In [1]: import numpy as np

In [2]: np.set_printoptions(precision=3, suppress=True, linewidth=200, legacy="1.25")

In [3]: def tidy(a):
   ...:     return np.round(a, 3) + 0
   ...: 

In [4]: m1 = np.load("m.npy")

In [5]: m1
Out[5]: 
array([[-23.125,   6.453,   7.399,  10.594],
       [  5.32 ,  -2.579,  12.757,   4.803],
       [ 11.908,  10.526,   7.558,  -1.887],
       [ -9.949,  -3.271,  18.457,  -6.597],
       [-27.106,   2.426,  23.317,   0.387],
       [-24.971,  15.977,  -3.549,   4.977],
       [-19.43 ,  11.14 ,   1.717,  10.273],
       [ -7.1  , -26.762,  14.717, -11.296],
       [  3.912,   0.166,   8.934,  -4.127],
       [-18.215,   5.551,  -5.086,   0.667],
       [ -0.514,  11.177,  10.434,  -4.562],
       [ 17.337, -16.929,  -4.392,  -8.017],
       [  6.4  ,  -2.069,  20.713,  -1.536],
       [-13.418,  -1.236,  15.306,  -4.869],
       [  2.754,  -7.409,  18.29 , -13.392],
       [ -8.866, -12.163,  32.968,  14.522],
       [ -0.529,   5.848,  13.959,   9.545],
       [  0.985,  13.69 ,   4.357,  18.101],
       [  0.871, -14.867,   1.262,  -7.937],
       [  3.283,  -7.033,  -3.427, -11.785],
       [  1.577,   0.626,  25.308, -20.744],
       [ -4.109, -10.073,  -3.118,  -0.403],
       [ -4.089,   8.664,  45.308,  13.804],
       [ -2.482,   8.932,   5.069,   4.347],
       [  0.856,  -1.054,   0.751, -12.104],
       [  7.336,   6.987,  -7.038,   1.056],
       [ 20.654,   8.777, -21.787,  -3.603],
       [ -8.442,   5.457,   3.119,  14.91 ],
       [ -0.449,   3.786,  23.545,  21.351],
       [ 19.77 ,  -0.925,  15.447, -16.726],
       [ 19.11 ,   6.189, -15.335,   3.923],
       [ -4.735,  -3.751,  -5.738,   5.702],
       [-17.944,  -4.607,  29.594,   1.615],
       [  5.998,   1.801, -20.973,  14.107],
       [  1.203,  11.789,   2.467,   9.48 ],
       [ -1.206,   3.244,  -4.635,   9.308],
       [ -8.217,  12.426, -41.108,  10.92 ],
       [ -5.653,  13.882,  -3.832,  17.102],
       [ -8.727,  15.562, -46.899,  13.214],
       [  2.242,   4.045, -19.868,  19.375],
       [  2.684,  -8.063,  16.723,   1.89 ],
       [-15.561,  -1.598,  42.069,  -6.537],
       [-10.422,   8.646, -33.09 ,  14.786],
       [-14.715,  16.3  , -15.377,   6.169],
       [-15.2  ,  -8.888,  23.808,   5.635]])

In [6]: U, sigma, Vh = np.linalg.svd(m1, full_matrices=False)

In [7]: (sigma > 1e-8).sum()
Out[7]: 4

In [8]: tidy(np.sqrt((sigma ** 2).sum())), tidy(np.linalg.norm(m1))
Out[8]: (182.625, 182.625)

In [9]: tidy(np.abs(Vh[0]))
Out[9]: array([0.125, 0.201, 0.96 , 0.151])

In [10]: U.shape, sigma.shape, Vh.shape
Out[10]: ((45, 4), (4,), (4, 4))

In [11]: tidy(U.T @ U)
Out[11]: 
array([[1., 0., 0., 0.],
       [0., 1., 0., 0.],
       [0., 0., 1., 0.],
       [0., 0., 0., 1.]])

In [12]: cen = m1 - m1.mean(axis=0)

In [13]: U, sigma, Vh = np.linalg.svd(cen, full_matrices=False)

In [14]: tidy(np.abs(Vh[-1]))
Out[14]: array([0.062, 0.781, 0.06 , 0.619])

In [15]: (np.sign(U[:, 0]) == np.sign(U[0, 0])).astype(int)
Out[15]: array([1, 1, 1, 1, 1, 0, 0, 1, 1, 0, 1, 0, 1, 1, 1, 1, 1, 0, 1, 0, 1, 0, 1, 0, 1, 0, 0, 0, 1, 1, 0, 0, 1, 0, 0, 0, 0, 0, 0, 0, 1, 1, 0, 0, 1])

In [16]: print(tidy(cen.mean(axis=0)))
[0. 0. 0. 0.]

In [17]: np.abs(U[:, 0]).argmax()
Out[17]: 38

In [18]: tidy(sigma)
Out[18]: array([135.998,  86.051,  59.853,  45.85 ])

In [19]: tidy((sigma ** 2).sum() ** 2 / (sigma ** 4).sum())
Out[19]: 2.409

In [20]: mat = np.loadtxt("layer16.csv", delimiter=",")

In [21]: print(mat)
[[ 2.  2.  2.  2.  2.  2.  2.]
 [ 2.  4.  4.  4.  4.  4.  4.]
 [ 2.  4.  6.  6.  6.  6.  6.]
 [ 2.  4.  6.  8.  8.  8.  8.]
 [ 2.  4.  6.  8. 10. 10. 10.]
 [ 2.  4.  6.  8. 10. 12. 12.]
 [ 2.  4.  6.  8. 10. 12. 14.]]

In [22]: rng = np.random.default_rng(92983)

In [23]: lab = rng.permutation(7)

In [24]: out = mat[:, lab] * rng.choice([-1, 1], 7)

In [25]: out
Out[25]: 
array([[  2.,   2.,  -2.,   2.,  -2.,   2.,   2.],
       [  2.,   4.,  -4.,   4.,  -4.,   4.,   4.],
       [  2.,   6.,  -6.,   6.,  -4.,   6.,   6.],
       [  2.,   8.,  -8.,   8.,  -4.,   6.,   8.],
       [  2.,  10., -10.,   8.,  -4.,   6.,  10.],
       [  2.,  12., -12.,   8.,  -4.,   6.,  10.],
       [  2.,  14., -12.,   8.,  -4.,   6.,  10.]])

In [26]: U, _, Vh = np.linalg.svd(mat.T @ out)

In [27]: tidy(np.linalg.lstsq(mat, out)[0])
Out[27]: 
array([[ 1.,  0.,  0.,  0.,  0.,  0.,  0.],
       [ 0.,  0.,  0.,  0., -1.,  0.,  0.],
       [ 0.,  0.,  0.,  0.,  0.,  1.,  0.],
       [ 0.,  0.,  0.,  1.,  0.,  0.,  0.],
       [ 0.,  0.,  0.,  0.,  0.,  0.,  1.],
       [ 0.,  0., -1.,  0.,  0.,  0.,  0.],
       [ 0.,  1.,  0.,  0.,  0.,  0.,  0.]])

In [28]: w1 = np.array([[4, 8, 8],
    ...:     [5, 2, 5],
    ...:     [5, 1, 8],
    ...:     [7, 0, 7],
    ...:     [6, 9, 0],
    ...:     [2, 1, 8],
    ...:     [6, 1, 1]])

In [29]: beta = np.array([0, -1, -3])

In [30]: act = np.maximum(out @ w1 + beta, 0)

In [31]: np.linalg.matrix_rank(act)
Out[31]: 3

In [32]: (act > 0).astype(int)
Out[32]: 
array([[1, 1, 1],
       [1, 0, 1],
       [1, 0, 1],
       [1, 1, 1],
       [1, 1, 1],
       [1, 1, 1],
       [1, 1, 1]])

In [33]: C = np.array([[-9, -2, -8], [6, 8, 9], [9, 8, -1]])

In [34]: w1 @ C
Out[34]: 
array([[ 84, 120,  32],
       [ 12,  46, -27],
       [ 33,  62, -39],
       [  0,  42, -63],
       [  0,  60,  33],
       [ 60,  68, -15],
       [-39,   4, -40]])

In [35]: (act @ C).round(6).argmax(axis=1)
Out[35]: array([1, 1, 1, 1, 1, 1, 1])

In [36]: act @ C
Out[36]: 
array([[ 135.,  284., -220.],
       [ 189.,  432., -417.],
       [ 153.,  580., -683.],
       [  15.,  616., -892.],
       [-105.,  592., -948.],
       [-147.,  560., -924.],
       [-123.,  652., -978.]])

In [37]: mat.sum(axis=1)
Out[37]: array([14., 26., 36., 44., 50., 54., 56.])

In [38]: np.zeros(7, 7)
TypeError: Cannot interpret '7' as a data type


In [39]: mat.sum(axis=0)
Out[39]: array([14., 26., 36., 44., 50., 54., 56.])

In [40]: np.linalg.matrix_rank(mat)
Out[40]: 7

In [41]: x0 = np.array([-3, 0, -1, -2, -2, 0, 1])

In [42]: target = mat @ x0

In [43]: beta, lr = np.zeros(7), 1 / np.linalg.norm(mat, 2) ** 2

In [44]: for i in range(10):
    ...:     beta -= lr * mat.T @ (mat @ beta - target)
    ...:     if i % 2 == 0: print(i, round(np.linalg.norm(mat @ beta - target), 3))
    ...: 
0 13.31
2 12.983
4 12.664
6 12.355
8 12.053

In [45]: print(tidy(beta))
[-0.286 -0.515 -0.684 -0.782 -0.806 -0.779 -0.749]

In [46]: x0 = np.ones(7)

In [47]: for _ in range(3):
    ...:     x0 = mat @ x0
    ...:     x0 /= np.linalg.norm(x0)
    ...:     print(round(x0 @ mat @ x0, 3))
    ...: 
45.703
45.761
45.762

In [48]: print(tidy(x0))
[0.108 0.21  0.304 0.384 0.447 0.491 0.513]

In [49]: X = np.loadtxt("sample15.csv", delimiter=",")

In [50]: print(X)
[[-0.004 -0.017 -5.219 -0.034 -2.578 -5.175  0.004 -2.579 -2.63  -0.007]
 [ 0.001 -0.017 -1.477 -0.006 -0.751 -1.444 -0.006 -0.746 -0.7    0.024]
 [-0.037 -0.012 -1.213  0.023 -0.624 -1.204 -0.005 -0.624 -0.594 -0.019]
 [ 0.017  0.022  0.948  0.019  0.457  0.91   0.007  0.446  0.463  0.037]
 [-0.015  0.017 -1.081  0.023 -0.548 -1.08   0.011 -0.578 -0.519 -0.028]
 [-0.007 -0.002 -0.469  0.023 -0.225 -0.476 -0.034 -0.216 -0.244  0.04 ]
 [-0.004 -0.016 -2.143 -0.028 -1.103 -2.205  0.012 -1.084 -1.102  0.028]
 [-0.001 -0.006  0.987  0.009  0.498  0.945  0.024  0.487  0.481 -0.033]
 [-0.019  0.008 -1.258 -0.028 -0.622 -1.236  0.011 -0.656 -0.661  0.025]
 [ 0.03  -0.006 -1.965 -0.013 -0.933 -1.993 -0.008 -0.993 -0.969  0.001]
 [-0.029 -0.017 -1.745 -0.01  -0.866 -1.754 -0.008 -0.884 -0.904  0.022]
 [ 0.007 -0.004  0.56  -0.015  0.282  0.566  0.035  0.247  0.266  0.01 ]]

In [51]: [round(float(x), 3) for x in np.linalg.svd(X, compute_uv=False)[:3]]
Out[51]: [11.414, 0.099, 0.087]

In [52]: np.argsort(-np.linalg.norm(X, axis=0).round(6), kind="stable")[:3]
Out[52]: array([2, 5, 8])

In [53]: x0 = np.array([1, -2, -2, -3, -3, 2, 2, 2, 3, -3])

In [54]: np.linalg.norm(X @ x0) <= np.linalg.norm(X, 2) * np.linalg.norm(x0) + 1e-9
Out[54]: True

In [55]: np.sign((X @ x0).round(6))
Out[55]: array([-1., -1., -1.,  1., -1., -1., -1.,  1., -1., -1., -1.,  1.])

In [56]: print(tidy(np.einsum("ij,j->i", X, x0)))
[-5.065 -1.304 -1.175  0.653 -1.079 -0.763 -2.237  0.97  -1.389 -2.088 -1.947  0.558]

In [57]: print(tidy(np.linalg.norm(X) ** 2 / np.linalg.norm(X, 2) ** 2))
1.0

In [58]: tidy(np.linalg.norm(X[9], 1)), tidy(np.linalg.norm(X[9], np.inf))
Out[58]: (6.911, 1.993)

In [59]: tidy(np.linalg.norm(X, 2))
Out[59]: 11.414

In [60]: tidy(np.linalg.norm(X, "nuc"))
Out[60]: 11.946

In [61]: np.linalg.norm(X, axis=2)
AxisError: axis 2 is out of bounds for array of dimension 2
